$ python3 -q
>>> import numpy as np
>>> np.set_printoptions(precision=1, suppress=True, linewidth=160, floatmode="fixed")
>>> E = np.load("data.npy")
>>> E.round(1) + 0
array([[ 1.1, -0.5,  0.3, -0.2,  0.4,  0.2, -0.1],
       [ 1.9, -0.6,  0.2, -0.3,  0.3, -0.1,  0.0],
       [-0.5,  0.4, -0.4,  0.1, -0.6, -0.4,  0.3],
       [-4.7,  0.8,  0.6,  0.9,  1.0,  1.5, -0.9],
       [-0.5, -0.5,  0.9,  0.1,  1.3,  1.2, -0.7],
       [ 0.5, -0.1,  0.0, -0.1,  0.0, -0.1,  0.0],
       [ 0.8,  0.0, -0.3, -0.2, -0.5, -0.5,  0.3],
       [ 0.9, -0.4,  0.2, -0.2,  0.4,  0.2, -0.1],
       [-1.3,  1.0, -1.0,  0.2, -1.4, -1.0,  0.6],
       [-0.5,  0.9, -1.2,  0.0, -1.8, -1.3,  0.9],
       [-0.6,  0.1,  0.1,  0.1,  0.2,  0.3, -0.2]])
>>> rank = np.linalg.matrix_rank(E)
>>> rank
np.int64(2)
>>> N = np.linalg.svd(E)[2][rank:].T
>>> np.allclose(E @ N, 0)
True
>>> [int(np.linalg.matrix_rank(np.delete(E, i, axis=0))) for i in range(11)]
[2, 2, 2, 2, 2, 2, 2, 2, 2, 2, 2]
>>> rng = np.random.default_rng(37)
>>> lab = rng.integers(0, 3, 4)
>>> mat = (lab[:, None] == lab) * 2 + np.eye(4)
>>> mat
array([[3.0, 0.0, 0.0, 0.0],
       [0.0, 3.0, 0.0, 0.0],
       [0.0, 0.0, 3.0, 2.0],
       [0.0, 0.0, 2.0, 3.0]])
>>> evals, V = np.linalg.eig(mat)
>>> np.sort(np.linalg.eigvals(mat @ mat))
array([ 1.0,  9.0,  9.0, 25.0])
>>> np.sort(np.linalg.eigvals(mat.T))
array([1.0, 3.0, 3.0, 5.0])
>>> np.sort(np.linalg.eigvals(np.linalg.inv(mat)))
array([0.2, 0.3, 0.3, 1.0])
>>> U, s, Vh = np.linalg.svd(E)
>>> V = Vh[:(s > 1e-8).sum()]
>>> vec = E[1] + -1 * E[3] + rng.integers(2) * np.eye(7)[1]
>>> vec
array([ 6.6, -1.5, -0.4, -1.2, -0.7, -1.5,  1.0])
>>> np.allclose(V.T @ V @ vec, vec)
True
>>> np.round(V.T @ V, 1) + 0
array([[ 0.9, -0.2,  0.0, -0.2,  0.0, -0.1,  0.1],
       [-0.2,  0.1, -0.1,  0.0, -0.2, -0.1,  0.1],
       [ 0.0, -0.1,  0.2,  0.0,  0.3,  0.2, -0.1],
       [-0.2,  0.0,  0.0,  0.0,  0.0,  0.0,  0.0],
       [ 0.0, -0.2,  0.3,  0.0,  0.4,  0.3, -0.2],
       [-0.1, -0.1,  0.2,  0.0,  0.3,  0.3, -0.2],
       [ 0.1,  0.1, -0.1,  0.0, -0.2, -0.2,  0.1]])
>>> np.round(np.linalg.norm(vec - V.T @ V @ vec), 1)
np.float64(0.0)
>>> np.linalg.matrix_rank(np.vstack([E, vec]))
np.int64(2)
>>> np.round(np.diag(V.T @ V), 1) + 0
array([0.9, 0.1, 0.2, 0.0, 0.4, 0.3, 0.1])
>>> m1 = np.loadtxt("dump.csv", delimiter=",")
>>> m1
array([[ -1.1,   1.2,   0.7,   0.6,   1.8],
       [  0.0,   0.9,  -0.8,  -0.6,  -0.7],
       [  0.8,  -0.1,  -0.6,   0.5,   0.3],
       [ -0.4,  -1.8,   1.7,  -0.5,  -0.6],
       [ -0.6,  -0.5,  -0.4,  -1.0,   2.2],
       [ -1.3,  -1.1,   1.3,  -0.9,  -1.0],
       [  2.1,   0.0,   0.2,   0.9,  -0.1],
       [  1.7,   0.1,   0.9,   0.2,  -0.4],
       [  0.5,   0.0,  -0.2,  -1.3,   0.2],
       [  0.8,   2.0,  -0.5,  -0.2,   0.0],
       [  1.3,   0.2,  -1.2,   2.0,   0.0],
       [ -0.1,  -0.1,   0.9,  -1.3,   0.2],
       [ -1.8,  -2.0,   1.6,  -0.6,  -2.3],
       [ -0.3,   0.4,  -0.4,  -1.0,  -0.8],
       [ -0.4,  -0.8,  -1.8,  -0.9,   0.0],
       [ -0.8,   2.1,   1.3,  -0.8,   0.9],
       [ -0.3,  -1.1,   0.1,   0.5,  -1.2],
       [  0.6,  -0.7,  -1.7,   2.6,   0.6],
       [ -2.0,   1.0,  -0.2,  -0.6,  -0.9],
       [  0.0,   0.4,   0.7,   0.1,  -0.6],
       [  0.5,   1.2,  -0.4,  -0.1,  -0.1],
       [ -1.0,  -1.6,  -1.4,  -0.4,   0.8],
       [ -1.3,  -0.2,  -1.7,  -0.7,  -0.1],
       [ -0.6,  -1.8,  -2.2,   1.5,  -1.2],
       [  0.7,  -0.5,   1.1,  -0.8,  -0.8],
       [ -0.7,   0.6,  -0.4,  -1.4,  -1.2],
       [ -1.8,  -1.3,   0.2,  -0.8,   0.1],
       [  2.6,   1.4,   0.4,   2.0,   0.9],
       [ -0.4,   1.2,  -1.9,  -0.9,   1.7],
       [  0.2,   0.9,   0.0,   0.4,   0.7],
       [ 12.0,  -2.0,  18.0, -26.0,   2.0],
       [  0.8,  -0.1,  -1.3,  -1.4,  -1.4],
       [  0.0,  -2.0,   1.7,   2.5,  -1.0],
       [ -0.1,  -0.4,  -0.9,  -1.7,   1.2],
       [  1.8,   0.5,  -0.1,  -0.3,   0.4],
       [  0.3,   1.2,   0.2,  -1.0,   0.8],
       [ -1.4,  -1.6,  -1.6,   1.9,  -0.4],
       [ -0.5,   0.1,   1.5,  -0.6,   0.5],
       [  1.2,  -1.8,  -0.4,   1.1,   1.4],
       [ -1.1,  -2.4,  -1.3,   1.4,  -0.7]])
>>> r0, v = E[9], E[1]
>>> round(r0 @ v, 1)
np.float64(-2.2)
>>> pr = (r0 @ v) / (r0 @ r0) * r0
>>> (v - pr) @ r0
np.float64(0.0)
>>> pr.round(1) + 0
array([ 0.1, -0.3,  0.3,  0.0,  0.5,  0.4, -0.2])
>>> np.linalg.matrix_rank(np.outer(r0, v))
np.int64(1)
>>> lab = m1[:, 3] > np.median(m1[:, 3])
>>> r0 = m1[lab].mean(axis=0) - m1[~lab].mean(axis=0)
>>> lab.astype(int)
array([1, 0, 1, 1, 0, 0, 1, 1, 0, 1, 1, 0, 0, 0, 0, 0, 1, 1, 0, 1, 1, 1, 0, 1, 0, 0, 0, 1, 0, 1, 0, 0, 1, 0, 1, 0, 1, 0, 1, 1])
>>> r0.round(1) + 0
array([ 0.3, -0.3, -1.1,  3.1,  0.0])
>>> F = np.loadtxt("out7.csv", delimiter=",")
>>> F
array([[-0.6,  0.3, -0.2, -1.8, -1.8,  0.7,  0.4],
       [-0.5, -2.6,  0.1,  0.7,  1.0, -0.5,  0.1],
       [-0.4, -2.0,  0.9, -2.5, -1.2,  1.5, -1.0],
       [ 0.0, -1.9,  0.8, -0.9, -1.2,  0.3,  0.1],
       [ 0.6, -1.2,  0.4, -1.6,  0.9,  1.0,  1.5],
       [ 2.0,  0.7, -1.1, -1.5, -1.9,  0.7,  0.5],
       [-1.2, -0.2,  0.0, -2.5, -0.4,  1.1, -0.6],
       [ 0.6,  0.1,  0.2, -3.2,  1.4,  1.5,  0.5],
       [-0.6, -0.2, -1.6,  2.2, -0.8, -1.2, -0.3],
       [ 0.7,  1.5,  0.1, -0.2,  0.2,  0.0, -1.1],
       [ 0.7, -1.4, -0.3, -1.9,  0.7,  1.2,  0.8],
       [ 0.3,  1.3,  0.0,  1.9, -0.7, -0.8,  1.8],
       [ 0.7,  0.4, -0.4,  2.3,  0.4, -0.9, -2.4],
       [-0.6,  1.6,  1.1,  0.2, -0.6,  0.2, -1.1],
       [-0.2, -0.2,  0.9, -0.3,  1.1,  0.0,  1.6],
       [ 0.2, -1.1, -0.1, -0.4,  1.3,  0.0, -1.6],
       [-0.6, -1.5, -0.7,  2.8,  0.7, -1.5,  0.3],
       [ 0.5, -0.5, -2.4,  0.6, -0.1, -0.2, -0.4],
       [-1.2, -1.2, -0.5, -1.0, -1.1,  0.4, -0.5],
       [ 0.3, -0.1, -1.4,  0.2, -0.9,  0.1, -0.4],
       [-0.8,  0.0,  0.7,  0.1, -0.1, -0.2,  1.2],
       [ 0.1,  1.6, -0.4,  1.2,  0.6, -0.6, -0.4],
       [-1.8, -0.6,  0.4, -0.2,  0.2,  0.2,  0.4],
       [-0.6,  1.1, -1.1, -1.6,  0.9,  0.8, -0.6],
       [-0.4, -0.4,  0.9, -2.9, -1.5,  1.3, -0.9],
       [-1.7,  0.5, -0.1,  0.6, -0.2, -0.7,  0.2],
       [-0.3,  1.7,  0.0,  3.2, -1.4, -1.7, -0.6],
       [ 2.0,  0.1,  0.2, -2.3, -0.4,  1.1, -1.0],
       [-0.2,  0.5,  0.0,  1.5, -0.4, -0.7, -0.7],
       [-1.4,  0.9,  0.3, -0.8,  1.3,  0.7,  1.9],
       [-0.1,  0.8,  0.4,  1.5,  1.5, -0.9,  0.9],
       [-1.0, -1.1,  0.6, -4.4,  0.3,  2.2, -0.1],
       [ 0.7, -0.4, -1.4,  7.2,  0.2, -3.7,  0.2],
       [ 0.1,  0.4, -0.7, -0.6,  0.9,  0.4, -1.9],
       [ 0.8,  2.0,  2.0,  2.5,  1.8, -1.5, -0.3],
       [-0.7, -0.1, -0.3, -2.9, -0.4,  1.4, -1.3]])
>>> B = np.c_[F[:, :1] @ np.array([[3]]), np.array([-4, -2, 2, 2, -1, 1, -4, 3, -4, -2, 3, 2, -2, 0, 1, -5, -4, 4, 1, 0, 1, 3, 0, -3, -1, 0, 2, 5, 1, 2, 3, 0, 1, 0, -1, -3])]
>>> B
array([[-1.8, -4.0],
       [-1.5, -2.0],
       [-1.2,  2.0],
       [ 0.0,  2.0],
       [ 1.8, -1.0],
       [ 6.0,  1.0],
       [-3.6, -4.0],
       [ 1.8,  3.0],
       [-1.8, -4.0],
       [ 2.1, -2.0],
       [ 2.1,  3.0],
       [ 0.9,  2.0],
       [ 2.1, -2.0],
       [-1.8,  0.0],
       [-0.6,  1.0],
       [ 0.6, -5.0],
       [-1.8, -4.0],
       [ 1.5,  4.0],
       [-3.6,  1.0],
       [ 0.9,  0.0],
       [-2.4,  1.0],
       [ 0.3,  3.0],
       [-5.4,  0.0],
       [-1.8, -3.0],
       [-1.2, -1.0],
       [-5.1,  0.0],
       [-0.9,  2.0],
       [ 6.0,  5.0],
       [-0.6,  1.0],
       [-4.2,  2.0],
       [-0.3,  3.0],
       [-3.0,  0.0],
       [ 2.1,  1.0],
       [ 0.3,  0.0],
       [ 2.4, -1.0],
       [-2.1, -3.0]])
>>> np.round(np.linalg.lstsq(F, B[:, 0])[0], 1) + 0
array([3.0, 0.0, 0.0, 0.0, 0.0, 0.0, 0.0])
>>> np.linalg.norm(np.linalg.qr(F)[0].T @ B, axis=0) ** 2 / ((B ** 2).sum(axis=0) + 1e-12)
array([1.0, 0.3])
>>> np.linalg.matrix_rank(B)
np.int64(2)
>>> np.round(np.linalg.norm(B - F @ np.linalg.lstsq(F, B)[0], axis=0), 1) + 0
array([ 0.0, 12.7])
>>> np.linalg.matrix_rank(np.c_[F, B])
np.int64(8)
